$ python3 -q
>>> import numpy as np
>>> import numpy.linalg as la
>>> np.set_printoptions(suppress=True, linewidth=200)
>>> F = np.array([[95, 62, 47, 28], [62, 55, 34, 8], [47, 34, 32, 30], [28, 8, 30, 65]])
>>> M2 = np.array([[3, 2, 3], [2, 3, 0], [0, 0, 3], [2, 0, 3]])
>>> np.einsum("ik,kj->ji", F, M2)
array([[465, 312, 269, 230],
       [376, 289, 196,  80],
       [510, 312, 327, 369]])
>>> np.einsum("ij,ij->i", F, F)
array([15862,  8089,  5289,  5973])
>>> la.matrix_rank(F @ M2)
np.int64(3)
>>> np.einsum("ik,kj->ij", F, M2)
array([[465, 376, 510],
       [312, 289, 312],
       [269, 196, 327],
       [230,  80, 369]])
>>> np.vstack([F, M2.T]).shape
(7, 4)
>>> M2.T @ F.T
array([[465, 312, 269, 230],
       [376, 289, 196,  80],
       [510, 312, 327, 369]])
>>> x = np.ones(4)
>>> for _ in range(4):
...     x = F @ x
...     x /= la.norm(x)
...     print(round(x @ F @ x, 2))
... 
177.11
177.71
177.78
177.79
>>> round(float(la.eigvalsh(F)[-1]), 2)
177.79
>>> x.round(2)
array([0.7 , 0.49, 0.41, 0.32])
>>> mat = np.array([[8, 6, 0, 0, 0, 0],
...     [-3, -7, 0, 0, 0, 0],
...     [7, 5, 0, 0, 0, 0],
...     [0, 0, 8, 6, 0, 0],
...     [0, 0, -3, -7, 0, 0],
...     [0, 0, 7, 5, 0, 0],
...     [0, 0, 0, 0, 8, 6],
...     [0, 0, 0, 0, -3, -7],
...     [0, 0, 0, 0, 7, 5]])
>>> mat
array([[ 8,  6,  0,  0,  0,  0],
       [-3, -7,  0,  0,  0,  0],
       [ 7,  5,  0,  0,  0,  0],
       [ 0,  0,  8,  6,  0,  0],
       [ 0,  0, -3, -7,  0,  0],
       [ 0,  0,  7,  5,  0,  0],
       [ 0,  0,  0,  0,  8,  6],
       [ 0,  0,  0,  0, -3, -7],
       [ 0,  0,  0,  0,  7,  5]])
>>> x = np.array([-1, 1, -1, 0, 0, -2])
>>> target = mat @ x
>>> beta, lr = np.zeros(6), 1 / la.norm(mat, 2) ** 2
>>> for i in range(15):
...     beta -= lr * mat.T @ (mat @ beta - target)
...     if i % 5 == 0: print(i, round(la.norm(mat @ beta - target), 2))
... 
0 6.97
5 5.29
10 4.01
>>> np.round(la.cond(mat), 2)
np.float64(4.31)
>>> M2 = np.c_[mat[:, :1] @ np.array([[0]]), np.array([4, 0, -7, -6, 7, 4, -9, 4, 7])]
>>> M2
array([[ 0,  4],
       [ 0,  0],
       [ 0, -7],
       [ 0, -6],
       [ 0,  7],
       [ 0,  4],
       [ 0, -9],
       [ 0,  4],
       [ 0,  7]])
>>> np.round(la.norm(M2 - mat @ la.lstsq(mat, M2)[0], axis=0), 2)
array([ 0.  , 15.14])
>>> la.matrix_rank(np.c_[mat, M2])
np.int64(7)
>>> np.round(la.norm(M2, axis=0), 2)
array([ 0.  , 17.66])
>>> np.round(la.pinv(M2), 2)
array([[ 0.  ,  0.  ,  0.  ,  0.  ,  0.  ,  0.  ,  0.  ,  0.  ,  0.  ],
       [ 0.01,  0.  , -0.02, -0.02,  0.02,  0.01, -0.03,  0.01,  0.02]])
>>> M2 @ M2.T
array([[ 16,   0, -28, -24,  28,  16, -36,  16,  28],
       [  0,   0,   0,   0,   0,   0,   0,   0,   0],
       [-28,   0,  49,  42, -49, -28,  63, -28, -49],
       [-24,   0,  42,  36, -42, -24,  54, -24, -42],
       [ 28,   0, -49, -42,  49,  28, -63,  28,  49],
       [ 16,   0, -28, -24,  28,  16, -36,  16,  28],
       [-36,   0,  63,  54, -63, -36,  81, -36, -63],
       [ 16,   0, -28, -24,  28,  16, -36,  16,  28],
       [ 28,   0, -49, -42,  49,  28, -63,  28,  49]])
>>> M2[:, 1] @ M2[:, 0]
np.int64(0)
>>> mat.reshape(2, -1)
array([[ 8,  6,  0,  0,  0,  0, -3, -7,  0,  0,  0,  0,  7,  5,  0,  0,  0,  0,  0,  0,  8,  6,  0,  0,  0,  0, -3],
       [-7,  0,  0,  0,  0,  7,  5,  0,  0,  0,  0,  0,  0,  8,  6,  0,  0,  0,  0, -3, -7,  0,  0,  0,  0,  7,  5]])
>>> T = mat.reshape(9, 2, -1)
>>> T[:, 0]
array([[ 8,  6,  0],
       [-3, -7,  0],
       [ 7,  5,  0],
       [ 0,  0,  8],
       [ 0,  0, -3],
       [ 0,  0,  7],
       [ 0,  0,  0],
       [ 0,  0,  0],
       [ 0,  0,  0]])
>>> T.transpose(1, 0, 2)
array([[[ 8,  6,  0],
        [-3, -7,  0],
        [ 7,  5,  0],
        [ 0,  0,  8],
        [ 0,  0, -3],
        [ 0,  0,  7],
        [ 0,  0,  0],
        [ 0,  0,  0],
        [ 0,  0,  0]],

       [[ 0,  0,  0],
        [ 0,  0,  0],
        [ 0,  0,  0],
        [ 6,  0,  0],
        [-7,  0,  0],
        [ 5,  0,  0],
        [ 0,  8,  6],
        [ 0, -3, -7],
        [ 0,  7,  5]]])
>>> x = np.array([-1, -2, 1, 1, 3, 0])
>>> target = mat @ x
>>> np.round(la.lstsq(mat, target)[0], 2)
array([-1., -2.,  1.,  1.,  3.,  0.])
>>> rng = np.random.default_rng(42852)
>>> target = target + 0.02 * rng.normal(size=9)
>>> target.round(2)
array([-19.99,  16.98, -16.98,  13.99,  -9.99,  11.96,  23.99,  -9.  ,  21.  ])
>>> beta, *_ = la.lstsq(mat, target)
>>> np.round(mat.T @ (target - mat @ beta), 2) + 0
array([0., 0., 0., 0., 0., 0.])
>>> [round(float(la.norm(la.solve(mat.T @ mat + lam * np.eye(6), mat.T @ target))), 2) for lam in (0, 1, 10, 100)]
[4.0, 3.89, 3.41, 2.31]
>>> beta.round()
array([-1., -2.,  1.,  1.,  3.,  0.])
>>> X = np.load("m.npy")
>>> X.round(2)
array([[ 0.7 , -0.03, -0.24, -0.25, -0.3 ],
       [-0.03,  1.  , -0.02, -0.02, -0.03],
       [-0.24, -0.02,  0.8 , -0.2 , -0.24],
       [-0.25, -0.02, -0.2 ,  0.79, -0.25],
       [-0.3 , -0.03, -0.24, -0.25,  0.71]])
>>> U, sig, Vt = la.svd(X)
>>> sig.round(2) + 0
array([1., 1., 1., 1., 0.])
>>> M2 = U[:, :4] @ np.diag(sig[:4]) @ Vt[:4]
>>> la.matrix_rank(M2)
np.int64(4)
>>> la.matrix_rank(X, rtol=0.05)
np.int64(4)
>>> round(la.norm(X - M2) / la.norm(X), 2)
np.float64(0.0)
>>> x = np.array([5, 1, 4, 1, 0])
>>> np.round(X @ X @ x, 2)
array([ 2.24,  0.73,  1.78, -1.3 , -2.71])
>>> round(np.trace(X), 2)
np.float64(4.0)
>>> np.round(X @ x, 2)
array([ 2.24,  0.73,  1.78, -1.3 , -2.71])
>>> np.round(la.eigvalsh(2 * X - np.eye(5)), 2)
array([-1.,  1.,  1.,  1.,  1.])
>>> np.round(np.einsum("ij,ji->", X, X), 2)
np.float64(4.0)
>>> U, sig, Vt = la.svd(X)
>>> evecs = Vt[:(sig > 1e-8).sum()]
>>> x = X[1] + 5 * X[0] + rng.integers(2) * np.eye(5)[0]
>>> x.round(2)
array([ 4.46,  0.85, -1.24, -1.28, -1.51])
>>> np.round(evecs.T @ evecs, 2)
array([[ 0.7 , -0.03, -0.24, -0.25, -0.3 ],
       [-0.03,  1.  , -0.02, -0.02, -0.03],
       [-0.24, -0.02,  0.8 , -0.2 , -0.24],
       [-0.25, -0.02, -0.2 ,  0.79, -0.25],
       [-0.3 , -0.03, -0.24, -0.25,  0.71]])
>>> M2 = np.array([[-1, 1, -1], [0, 0, 2]])
>>> W2 = np.kron(M2, X)
>>> la.matrix_rank(W2)
np.int64(8)
>>> round(la.norm(W2, 2), 2), round(float(la.norm(M2, 2) * la.norm(X, 2)), 2)
(np.float64(2.36), 2.36)
>>> A = np.load("w.npy")
>>> A
array([[ -3.86,  18.86, -12.13,  -2.86],
       [ -4.87,  20.67, -13.11,  -3.91],
       [ -1.92,  20.74, -12.55,  -3.44],
       [ -8.  ,  16.54,  -1.53, -10.07],
       [ -7.82,  14.91,  -0.57, -10.96],
       [ -2.56,  22.2 , -13.04,  -4.41],
       [ -3.04,  19.5 , -11.4 ,  -3.32],
       [ 13.19,   3.15, -13.3 ,   6.95],
       [ -6.89,  14.88,  -1.54, -10.73],
       [ 12.7 ,   2.95, -12.76,   6.79],
       [ -3.38,  20.69, -12.19,  -1.62],
       [ -3.07,  23.61, -10.92,  -2.99],
       [ -4.24,  21.  , -11.42,  -1.95],
       [ -8.46,  17.07,  -2.37, -13.6 ],
       [ 14.54,   3.51, -11.41,   5.71],
       [ -7.95,  16.84,  -3.96, -11.72],
       [ -4.87,  20.96, -12.65,  -1.51],
       [ -3.85,  21.69, -12.69,  -3.61],
       [ -7.31,  14.36,  -1.34, -11.89],
       [ -7.87,  12.83,  -3.02, -11.47],
       [ -4.54,  23.02, -12.16,  -3.67],
       [ -5.87,  21.17, -12.72,  -1.46],
       [ -2.65,  20.54, -10.99,  -2.87],
       [ -5.09,  22.05, -12.2 ,  -2.09],
       [ -5.06,  21.35, -10.69,  -2.45],
       [ -9.65,  14.57,  -2.88, -11.35],
       [ 15.4 ,   1.9 , -12.04,   8.19],
       [ -4.  ,  21.4 , -12.89,  -1.53],
       [ -9.23,  16.24,  -3.4 , -12.52],
       [ -7.67,  18.17,  -2.98, -14.1 ]])
>>> idx = A[:, 3] > np.median(A[:, 3])
>>> f = A[idx].mean(axis=0) - A[~idx].mean(axis=0)
>>> idx.astype(int)
array([1, 0, 0, 0, 0, 0, 1, 1, 0, 1, 1, 1, 1, 0, 1, 0, 1, 0, 0, 0, 0, 1, 1, 1, 1, 0, 1, 1, 0, 0])
>>> round((((A - A.mean(axis=0)) @ f > 0) == idx).mean(), 2)
np.float64(0.83)
>>> np.argsort(-np.abs(f).round(6), kind="stable")
array([3, 0, 2, 1])
